$ ipython --no-banner

In [1]: import numpy as np

In [2]: from numpy import linalg as LA

In [3]: np.set_printoptions(suppress=True, linewidth=160)

In [4]: r0 = np.array([2, 5, 2, 4])

In [5]: X = np.array([np.roll(r0, i) for i in range(4)])

In [6]: print(X)
[[2 5 2 4]
 [4 2 5 2]
 [2 4 2 5]
 [5 2 4 2]]

In [7]: M2 = LA.inv(X)

In [8]: print(np.round(X @ M2, 2) + 0)
[[1. 0. 0. 0.]
 [0. 1. 0. 0.]
 [0. 0. 1. 0.]
 [0. 0. 0. 1.]]

In [9]: print(np.round(LA.inv(M2), 2))
[[2. 5. 2. 4.]
 [4. 2. 5. 2.]
 [2. 4. 2. 5.]
 [5. 2. 4. 2.]]

In [10]: print(round(float(LA.cond(X)), 2))
13.0

In [11]: print(np.round(LA.det(X) * M2, 2))
[[  2.  28.   2. -37.]
 [-37.   2.  28.   2.]
 [  2. -37.   2.  28.]
 [ 28.   2. -37.   2.]]

In [12]: print(round(float(LA.det(X) * LA.det(M2)), 2))
1.0

In [13]: print((np.abs(M2) > 1e-9).astype(int))
[[1 1 1 1]
 [1 1 1 1]
 [1 1 1 1]
 [1 1 1 1]]

In [14]: print(X @ np.ones(4))
[13. 13. 13. 13.]

In [15]: print((X @ X)[0])
[48 36 49 36]

In [16]: print(np.fft.fft(X[0]))
[13.+0.j  0.-1.j -5.+0.j  0.+1.j]

In [17]: x0 = np.array([0, 5, 4, -8])

In [18]: rhs = X @ x0

In [19]: print(rhs)
[  1  14 -12  10]

In [20]: print(np.round(LA.solve(X, rhs), 2) + 0)
[ 0.  5.  4. -8.]

In [21]: print(np.round(LA.solve(X, X[:, 2]), 2) + 0)
[0. 0. 1. 0.]

In [22]: print(np.round(LA.solve(X, rhs + X[:, 0]), 2))
[ 1.  5.  4. -8.]

In [23]: x0 = np.array([7, 2, 9, 7])

In [24]: h = np.maximum(X @ x0, 0)

In [25]: print(X * (h > 1e-9)[:, None])
[[2 5 2 4]
 [4 2 5 2]
 [2 4 2 5]
 [5 2 4 2]]

In [26]: print(np.flatnonzero(h > 1e-9))
[0 1 2 3]

In [27]: print(h)
[70 91 75 89]

In [28]: print(X.T @ h)
[1099 1010 1101 1015]

In [29]: print(np.maximum(X @ (3 * x0), 0))
[210 273 225 267]

In [30]: x0 = np.array([3, 0, 1, 2])

In [31]: print((X * x0).sum(axis=1))
[16 21 18 23]

In [32]: print(X * x0)
[[ 6  0  2  8]
 [12  0  5  4]
 [ 6  0  2 10]
 [15  0  4  4]]

In [33]: print(LA.norm(X @ x0) <= LA.norm(X, 2) * LA.norm(x0) + 1e-9)
True

In [34]: A = np.loadtxt("out0.csv", delimiter=",")

In [35]: print(A)
[[ 0.76  3.13  2.22  2.71  2.01  4.33  1.88  2.33  5.19 -0.07]
 [ 1.41  3.25  2.01  3.43  1.82  3.89  1.6   2.28  5.29 -0.16]
 [ 0.65  3.1   1.92  2.83  2.11  4.12  1.91  2.34  5.37  0.28]
 [ 0.72  3.1   2.58  2.92  1.84  3.9   2.13  2.01  5.19  0.01]
 [ 0.82  3.03  2.58  2.77  2.69  3.58  1.99  1.56  4.66  0.4 ]
 [ 1.24  3.03  2.54  2.73  2.24  3.77  2.28  2.06  4.8  -0.16]
 [ 1.39  4.74 -0.02  2.16  4.81  0.25  1.97  4.38  4.27 -0.18]
 [ 1.02  4.71 -0.13  1.65  5.23  0.16  1.75  3.99  4.3  -0.07]
 [ 1.03  5.04 -0.21  2.04  5.21  0.16  1.71  3.91  4.13  0.07]
 [ 0.98  4.99 -0.02  2.11  4.73 -0.19  1.31  3.84  4.62  0.01]
 [ 1.11  4.84 -0.32  1.96  5.5  -0.39  2.34  4.64  3.85  0.4 ]
 [ 0.62  5.78  0.07  1.75  4.5  -0.19  2.36  4.34  4.63 -0.09]]

In [36]: M2 = np.c_[A[:, :2] @ np.array([[2, 1], [-1, 1]]), np.array([0, -1, -5, -5, 1, -5, -5, 4, 0, -2, 1, 0])]

In [37]: print(M2.round(2))
[[-1.61  3.89  0.  ]
 [-0.43  4.66 -1.  ]
 [-1.8   3.75 -5.  ]
 [-1.66  3.82 -5.  ]
 [-1.39  3.85  1.  ]
 [-0.55  4.27 -5.  ]
 [-1.96  6.13 -5.  ]
 [-2.67  5.73  4.  ]
 [-2.98  6.07  0.  ]
 [-3.03  5.97 -2.  ]
 [-2.62  5.95  1.  ]
 [-4.54  6.4   0.  ]]

In [38]: print(LA.matrix_rank(M2))
3

In [39]: print(LA.matrix_rank(np.c_[A, M2]))
11

In [40]: print(np.round(LA.norm(M2 - A @ LA.lstsq(A, M2)[0], axis=0), 2) + 0)
[0.   0.   7.11]

In [41]: print(np.round(LA.norm(LA.qr(A)[0].T @ M2, axis=0) ** 2 / ((M2 ** 2).sum(axis=0) + 1e-12), 2))
[1.   1.   0.59]

In [42]: arr = np.array([[-2.0, 2.0, -3.0, 0.0],
    ...:     [-2.0, 3.0, -3.0, 0.0],
    ...:     [1.0, -3.0, 1.0, 0.0],
    ...:     [0.0, 0.0, 0.0, -2.0]])

In [43]: print(arr)
[[-2.  2. -3.  0.]
 [-2.  3. -3.  0.]
 [ 1. -3.  1.  0.]
 [ 0.  0.  0. -2.]]

In [44]: U, sigma, vt = LA.svd(arr)

In [45]: print(sigma.round(2))
[6.88 2.   1.62 0.09]

In [46]: print(np.argmax(sigma[:-1] / (sigma[1:] + 1e-6)) + 1)
3

In [47]: M2 = U[:, :3] @ np.diag(sigma[:3]) @ vt[:3]

In [48]: print(round(LA.norm(arr - M2) / LA.norm(arr), 2))
0.01

In [49]: print(round(float(LA.norm(arr - M2, 2)), 2), round(float(sigma[3]), 2))
0.09 0.09

In [50]: print(LA.matrix_rank(M2))
3

In [51]: J = np.load("sample4.npy")

In [52]: print(J)
[[ 0.3 -0.5  1.3  0.3  1.  -0.4 -0.5]
 [ 3.9  1.5  2.7 -4.2  1.5  1.5 -2.4]
 [ 0.4 -0.4  0.6 -0.4 -1.8  1.4 -1.8]
 [-1.1  1.5  0.   0.2  0.4 -1.5  1.7]
 [-1.1  1.4 -0.9  0.6 -1.9 -0.4 -1.3]
 [ 0.   0.9  0.3 -0.5  0.6  0.6 -1.6]
 [ 0.6 -0.5  0.7  1.5  0.   0.1 -0.2]
 [-1.2  0.9 -0.3  0.6 -0.6  1.1  0.3]
 [ 0.6  0.4  0.   1.4  0.3  1.   0.3]
 [-0.2  0.1 -0.8  0.8  2.3 -0.2  0.2]
 [ 2.1  0.7 -1.9  0.5 -0.1 -1.4 -0.6]
 [-1.   1.   0.2  1.  -0.7 -0.8  1.2]
 [-0.7 -0.7  0.2 -0.1 -0.6 -0.6 -1.2]
 [ 0.4 -0.4 -0.3  0.6  0.5  0.1 -1.9]
 [ 0.6 -0.4 -0.2 -0.2 -0.8  1.8  0.6]
 [ 0.5  0.2  0.1 -1.7  0.7 -0.9 -0.9]
 [ 0.4  1.3 -1.2 -0.3 -0.8  1.  -1.6]
 [-0.2  1.1 -0.1 -1.2  0.3  0.3 -0.7]
 [-0.6  1.5 -1.1  0.6  0.3 -0.7 -2.4]
 [-0.9 -1.4 -1.8  0.9  0.   1.2  0.6]
 [ 0.9  0.9  1.1 -1.3 -0.8 -1.5  1.4]
 [-0.7 -0.7  0.4  1.4 -0.2  1.2  0.5]
 [ 0.5  0.6 -0.4  1.1  0.   2.3  1. ]
 [-0.8 -0.9  0.1  0.   1.9  0.3  0.9]
 [ 0.5 -0.3  0.5 -0.4  1.   0.2  0.2]
 [ 0.   0.5 -1.2 -0.4  0.7  1.5 -2.3]
 [-0.5  1.6 -0.5 -0.8 -0.7  0.6 -0.7]
 [ 0.5 -0.6  1.3 -0.2 -0.2 -1.4 -0.6]
 [-0.5 -1.7  0.1  0.1  0.3  1.9 -0.4]
 [ 0.9 -0.6 -0.1  0.9  0.6  0.2 -0.6]
 [ 0.3 -0.8 -0.1  1.3  1.7 -0.5  1. ]
 [ 1.2 -0.4 -0.6  0.1  0.8  0.5 -0.2]
 [-0.1 -1.1  0.  -0.1 -0.5 -0.3 -0.7]]

In [53]: P = A @ LA.solve(A.T @ A, A.T)

In [54]: print(np.round(P @ A[:, 7], 2))
[2.33 2.28 2.34 2.01 1.56 2.06 4.38 3.99 3.91 3.84 4.64 4.34]

In [55]: print(np.allclose(P @ P, P))
True

In [56]: print(np.round(np.trace(P), 2))
10.0

In [57]: r0 = np.array([2, -1, -2, 2, 1, 3, 2])

In [58]: r1 = np.array([0, 2, 0, 2, 1, 0, 2, 0, 2, 1])

In [59]: mat = r0[:, None] + r1[None, :]

In [60]: print(mat)
[[ 2  4  2  4  3  2  4  2  4  3]
 [-1  1 -1  1  0 -1  1 -1  1  0]
 [-2  0 -2  0 -1 -2  0 -2  0 -1]
 [ 2  4  2  4  3  2  4  2  4  3]
 [ 1  3  1  3  2  1  3  1  3  2]
 [ 3  5  3  5  4  3  5  3  5  4]
 [ 2  4  2  4  3  2  4  2  4  3]]

In [61]: print(LA.lstsq(mat[:-1].T, mat[-1])[2])
2

In [62]: print(np.round(mat @ LA.pinv(mat) @ mat, 2) + 0)
[[ 2.  4.  2.  4.  3.  2.  4.  2.  4.  3.]
 [-1.  1. -1.  1.  0. -1.  1. -1.  1.  0.]
 [-2.  0. -2.  0. -1. -2.  0. -2.  0. -1.]
 [ 2.  4.  2.  4.  3.  2.  4.  2.  4.  3.]
 [ 1.  3.  1.  3.  2.  1.  3.  1.  3.  2.]
 [ 3.  5.  3.  5.  4.  3.  5.  3.  5.  4.]
 [ 2.  4.  2.  4.  3.  2.  4.  2.  4.  3.]]

In [63]: print(np.unique(mat.round(6), axis=0).shape)
(5, 10)

In [64]: print(np.allclose(mat[:-1].T @ LA.lstsq(mat[:-1].T, mat[-1])[0], mat[-1]))
True

In [65]: print(np.round(np.trace(LA.pinv(mat) @ mat), 2))
2.0

In [66]: print([round(float(x), 2) for x in LA.svd(mat, compute_uv=False)[:3]])
[22.68, 4.67, 0.0]

In [67]: print(LA.matrix_rank(mat, rtol=0.1))
2

In [68]: print(np.round(LA.norm(mat, 2) / LA.norm(mat), 2))
0.98

In [69]: print(np.argsort(-LA.norm(mat, axis=0).round(6), kind="stable")[:3])
[1 3 6]

In [70]: m1 = np.loadtxt("case2.csv", delimiter=",")

In [71]: print(m1)
[[  0.18 -11.36   1.86   0.    -1.78  -3.73  -1.78 -11.09 -18.82   5.68]
 [  0.85  -8.42   1.21   0.    -0.86  -2.57  -0.86  -7.08 -13.42   4.14]
 [  1.14  -6.13   0.69   0.    -0.33  -1.8   -0.33  -4.21  -9.31   2.86]
 [  1.17  -4.34   0.29   0.    -0.07  -1.3   -0.07  -2.22  -6.21   1.81]
 [  1.16  -4.21   0.26   0.    -0.06  -1.27  -0.06  -2.1   -6.     1.73]
 [  1.13  -3.86   0.18   0.    -0.03  -1.19  -0.03  -1.76  -5.41   1.52]
 [  0.89  -2.52  -0.09   0.    -0.01  -0.91  -0.01  -0.64  -3.25   0.72]
 [  0.68  -1.87  -0.19   0.    -0.05  -0.79  -0.05  -0.25  -2.26   0.34]
 [  0.56  -1.55  -0.23   0.    -0.08  -0.72  -0.08  -0.12  -1.81   0.18]
 [  0.56  -1.55  -0.23   0.    -0.08  -0.72  -0.08  -0.12  -1.81   0.18]
 [  0.53  -1.49  -0.23   0.    -0.09  -0.71  -0.09  -0.1   -1.73   0.15]
 [  0.41  -1.2   -0.25   0.    -0.12  -0.64  -0.12  -0.01  -1.34   0.03]
 [  0.36  -1.1   -0.25   0.    -0.13  -0.62  -0.13   0.    -1.22  -0.01]
 [  0.08  -0.44  -0.17   0.    -0.13  -0.35  -0.13   0.03  -0.45  -0.12]
 [  0.05  -0.34  -0.14   0.    -0.12  -0.29  -0.12   0.02  -0.35  -0.11]
 [  0.    -0.03  -0.01   0.    -0.01  -0.02  -0.01   0.    -0.03  -0.01]
 [  0.05   0.3    0.17   0.     0.2    0.34   0.2    0.03   0.3    0.19]
 [  0.09   0.4    0.24   0.     0.28   0.48   0.28   0.05   0.41   0.28]
 [  0.18   0.59   0.37   0.     0.47   0.75   0.47   0.13   0.61   0.45]
 [  0.23   0.66   0.41   0.     0.54   0.86   0.54   0.16   0.69   0.51]
 [  0.42   0.9    0.59   0.     0.83   1.25   0.83   0.32   0.98   0.76]
 [  1.35   1.76   1.2    0.     2.06   2.76   2.06   1.2    2.12   1.7 ]
 [  1.77   2.1    1.43   0.     2.57   3.37   2.57   1.64   2.6    2.06]
 [  1.86   2.17   1.48   0.     2.68   3.49   2.68   1.74   2.7    2.14]
 [  2.17   2.4    1.63   0.     3.04   3.91   3.04   2.07   3.06   2.38]
 [  3.52   3.37   2.22   0.     4.59   5.66   4.59   3.6    4.59   3.36]
 [  6.55   5.47   3.32   0.     7.94   9.33   7.94   7.31   8.15   5.26]
 [  9.12   7.23   4.13   0.    10.71  12.31  10.71  10.63  11.27   6.67]
 [ 10.28   8.03   4.47   0.    11.95  13.62  11.95  12.16  12.71   7.27]
 [ 15.61  11.73   5.9    0.    17.59  19.57  17.59  19.45  19.49   9.82]]

In [72]: U, sigma, vt = LA.svd(m1)

In [73]: evecs = vt[:(sigma > 1e-8).sum()]

In [74]: rng = np.random.default_rng(932166)

In [75]: x0 = m1[15] + 3 * m1[4] + rng.integers(2) * np.eye(10)[9]

In [76]: print(x0.round(2))
[  3.48 -12.66   0.77   0.    -0.19  -3.83  -0.19  -6.3  -18.03   5.18]

In [77]: print(LA.matrix_rank(np.vstack([m1, x0])))
8

In [78]: print(np.allclose(evecs.T @ evecs @ x0, x0))
True

In [79]: print(round(float(LA.norm(x0 - evecs.T @ evecs @ x0)), 2))
0.0

In [80]: print(np.round(np.trace(LA.pinv(m1) @ m1), 2))
8.0

In [81]: print(np.allclose(m1[:-1].T @ LA.lstsq(m1[:-1].T, m1[-1])[0], m1[-1]))
True

In [82]: print(np.abs(np.diag(LA.qr(m1)[1])) > 1e-9)
[ True  True  True False  True  True False  True  True  True]

In [83]: U, sigma, vt = LA.svd(m1)

In [84]: print(np.argmax(sigma[:-1] / (sigma[1:] + 1e-6)) + 1)
8

In [85]: M2 = U[:, :8] @ np.diag(sigma[:8]) @ vt[:8]

In [86]: print(LA.matrix_rank(M2))
8

In [87]: print(round(LA.norm(m1 - M2, 2), 2), round(sigma[8], 2))
0.0 0.0

In [88]: print(LA.matrix_rank(m1, rtol=0.05))
3

In [89]: print(round(float(LA.norm(m1 - M2) / LA.norm(m1)), 2))
0.0

In [90]: M2 = m1 / np.sqrt((m1 ** 2).mean(axis=1, keepdims=True))

In [91]: print(np.round(LA.norm(M2, axis=1), 2))
[3.16 3.16 3.16 3.16 3.16 3.16 3.16 3.16 3.16 3.16 3.16 3.16 3.16 3.16 3.16 3.16 3.16 3.16 3.16 3.16 3.16 3.16 3.16 3.16 3.16 3.16 3.16 3.16 3.16 3.16]

In [92]: print(LA.matrix_rank(M2) == LA.matrix_rank(m1))
True

In [93]: print(LA.matrix_rank(m1 - m1.mean(axis=1, keepdims=True)))
8

In [94]: M = np.array([[0, 0, 0, 0, 0],
    ...:     [0, 2, 0, 0, 0],
    ...:     [0, 0, -2, 0, 0],
    ...:     [0, 0, 0, 3, 0],
    ...:     [0, 0, 0, 0, 1]])

In [95]: print(M)
[[ 0  0  0  0  0]
 [ 0  2  0  0  0]
 [ 0  0 -2  0  0]
 [ 0  0  0  3  0]
 [ 0  0  0  0  1]]

In [96]: print([int(LA.matrix_rank(LA.matrix_power(M, p))) for p in range(1, 6)])
[4, 4, 4, 4, 4]

In [97]: x0 = np.array([0, 1, 2, -2, 2])

In [98]: print(M @ (2 * x0))
[  0   4  -8 -12   4]

In [99]: print(M @ np.ones(5))
[ 0.  2. -2.  3.  1.]

In [100]: evals, evecs = LA.eigh(M)

In [101]: print(np.round(LA.eigvalsh(M + -1 * np.eye(5)), 2))
[-3. -1.  0.  1.  2.]

In [102]: print(np.unique(evals.round(6) + 0, return_counts=True)[1])
[1 1 1 1 1]

In [103]: print(np.abs(evecs[:, -1]))
[0. 0. 0. 1. 0.]

In [104]: print(evecs.T @ evecs)
[[1. 0. 0. 0. 0.]
 [0. 1. 0. 0. 0.]
 [0. 0. 1. 0. 0.]
 [0. 0. 0. 1. 0.]
 [0. 0. 0. 0. 1.]]

In [105]: print(evals.sum(), np.trace(M))
4.0 4

In [106]: U, sigma, vt = LA.svd(mat)

In [107]: evecs = vt[:(sigma > 1e-8).sum()]

In [108]: x0 = mat[1] + -2 * mat[4] + rng.integers(2) * np.eye(10)[3]

In [109]: print(x0)
[-3. -5. -3. -5. -4. -3. -5. -3. -5. -4.]

In [110]: print(np.round(LA.norm(x0 - evecs.T @ evecs @ x0), 2))
0.0

In [111]: print(np.round(evecs.T @ evecs, 2))
[[ 0.22 -0.02  0.22 -0.02  0.1   0.22 -0.02  0.22 -0.02  0.1 ]
 [-0.02  0.23 -0.03  0.23  0.1  -0.03  0.23 -0.03  0.23  0.1 ]
 [ 0.22 -0.03  0.23 -0.03  0.1   0.23 -0.03  0.23 -0.03  0.1 ]
 [-0.02  0.23 -0.03  0.23  0.1  -0.03  0.23 -0.03  0.23  0.1 ]
 [ 0.1   0.1   0.1   0.1   0.1   0.1   0.1   0.1   0.1   0.1 ]
 [ 0.22 -0.03  0.23 -0.03  0.1   0.23 -0.03  0.23 -0.03  0.1 ]
 [-0.02  0.23 -0.03  0.23  0.1  -0.03  0.23 -0.03  0.23  0.1 ]
 [ 0.22 -0.03  0.23 -0.03  0.1   0.23 -0.03  0.23 -0.03  0.1 ]
 [-0.02  0.23 -0.03  0.23  0.1  -0.03  0.23 -0.03  0.23  0.1 ]
 [ 0.1   0.1   0.1   0.1   0.1   0.1   0.1   0.1   0.1   0.1 ]]

In [112]: print(LA.matrix_rank(np.vstack([mat, x0])))
2
